In [1]: import numpy as np

In [2]: np.set_printoptions(suppress=True, linewidth=140)

In [3]: tidy = lambda a: np.round(a, 4) + 0

In [4]: rng = np.random.default_rng(350827)

In [5]: M = np.eye(9, dtype=int)[rng.permutation(9)] * np.array([1, 1, -2, 1, 1, 3, -1, -3, -1])

In [6]: M
Out[6]: 
array([[ 0,  0,  0,  0,  0,  0,  0, -3,  0],
       [ 0,  1,  0,  0,  0,  0,  0,  0,  0],
       [ 0,  0, -2,  0,  0,  0,  0,  0,  0],
       [ 0,  0,  0,  0,  0,  3,  0,  0,  0],
       [ 0,  0,  0,  0,  0,  0,  0,  0, -1],
       [ 0,  0,  0,  0,  0,  0, -1,  0,  0],
       [ 0,  0,  0,  0,  1,  0,  0,  0,  0],
       [ 0,  0,  0,  1,  0,  0,  0,  0,  0],
       [ 1,  0,  0,  0,  0,  0,  0,  0,  0]])

In [7]: # 3 groups of indices that never mix

In [8]: M[:, 5] @ M[:, 6]
Out[8]: np.int64(0)

In [9]: u, g = M[5], M[7]

In [10]: u @ g
Out[10]: np.int64(0)

In [11]: u @ u
Out[11]: np.int64(1)

In [12]: pr = (u @ g) / (u @ u) * u

In [13]: pr
Out[13]: array([ 0.,  0.,  0.,  0.,  0.,  0., -0.,  0.,  0.])

In [14]: np.linalg.matrix_rank(np.outer(u, g))
Out[14]: np.int64(1)

In [15]: g - pr
Out[15]: array([0., 0., 0., 1., 0., 0., 0., 0., 0.])

In [16]: tidy(np.linalg.norm(u + g) ** 2 + np.linalg.norm(u - g) ** 2)
Out[16]: np.float64(4.0)

In [17]: w1 = np.array([[-3, 7, 2],
    ...:     [-1, 1, 9],
    ...:     [-8, -2, -3],
    ...:     [-7, 8, -9],
    ...:     [0, 7, 9],
    ...:     [3, -6, 6],
    ...:     [9, 2, -2],
    ...:     [-1, -8, -6],
    ...:     [-6, 9, -7]])

In [18]: c = np.array([1, 2, 0])

In [19]: act = np.maximum(M @ w1 + c, 0)

In [20]: act
Out[20]: 
array([[ 4, 26, 18],
       [ 0,  3,  9],
       [17,  6,  6],
       [10,  0, 18],
       [ 7,  0,  7],
       [ 0,  0,  2],
       [ 1,  9,  9],
       [ 0, 10,  0],
       [ 0,  9,  2]])

In [21]: tidy((act > 0).mean(axis=0))
Out[21]: array([0.5556, 0.6667, 0.8889])

In [22]: Z = np.array([[-2, -5], [0, 1], [3, -5]])

In [23]: w1 @ Z
Out[23]: 
array([[ 12,  12],
       [ 29, -39],
       [  7,  53],
       [-13,  88],
       [ 27, -38],
       [ 12, -51],
       [-24, -33],
       [-16,  27],
       [ -9,  74]])

In [24]: (act @ Z).round(6).argmax(axis=1)
Out[24]: array([0, 0, 0, 0, 0, 0, 0, 1, 0])

In [25]: W0 = np.load("run16.npy")

In [26]: W0
Out[26]: 
array([[0, 1, 1, 1, 1],
       [1, 0, 1, 1, 0],
       [1, 1, 0, 1, 0],
       [1, 1, 1, 0, 1],
       [1, 0, 0, 1, 0]])

In [27]: w, evecs = np.linalg.eig(W0)

In [28]: tidy(np.prod(w))
Out[28]: np.float64(-2.0)

In [29]: tidy(np.sort(np.linalg.eigvals(W0.T)))
Out[29]: array([-1.6813, -1.    , -1.    ,  0.3579,  3.3234])

In [30]: tidy(np.sort(np.linalg.eigvals(np.linalg.inv(W0))))
Out[30]: array([-1.    , -1.    , -0.5948,  0.3009,  2.7939])

In [31]: B = np.linalg.inv(W0)

In [32]: np.allclose(B, W0.T)
Out[32]: False

In [33]: (np.abs(B) > 1e-9).astype(int)
Out[33]: 
array([[1, 0, 0, 1, 1],
       [0, 0, 1, 0, 1],
       [0, 1, 0, 0, 1],
       [1, 0, 0, 1, 1],
       [1, 1, 1, 1, 1]])

In [34]: tidy(np.linalg.det(W0) * B)
Out[34]: 
array([[ 1.,  0.,  0., -1., -1.],
       [ 0.,  0., -2.,  0.,  2.],
       [ 0., -2.,  0.,  0.,  2.],
       [-1.,  0.,  0.,  1., -1.],
       [-1.,  2.,  2., -1., -3.]])

In [35]: tidy(np.linalg.det(W0) * np.linalg.det(B))
Out[35]: np.float64(1.0)

In [36]: W0 @ B
Out[36]: 
array([[1., 0., 0., 0., 0.],
       [0., 1., 0., 0., 0.],
       [0., 0., 1., 0., 0.],
       [0., 0., 0., 1., 0.],
       [0., 0., 0., 0., 1.]])

In [37]: tidy(np.linalg.slogdet(W0)[0])
Out[37]: np.float64(-1.0)
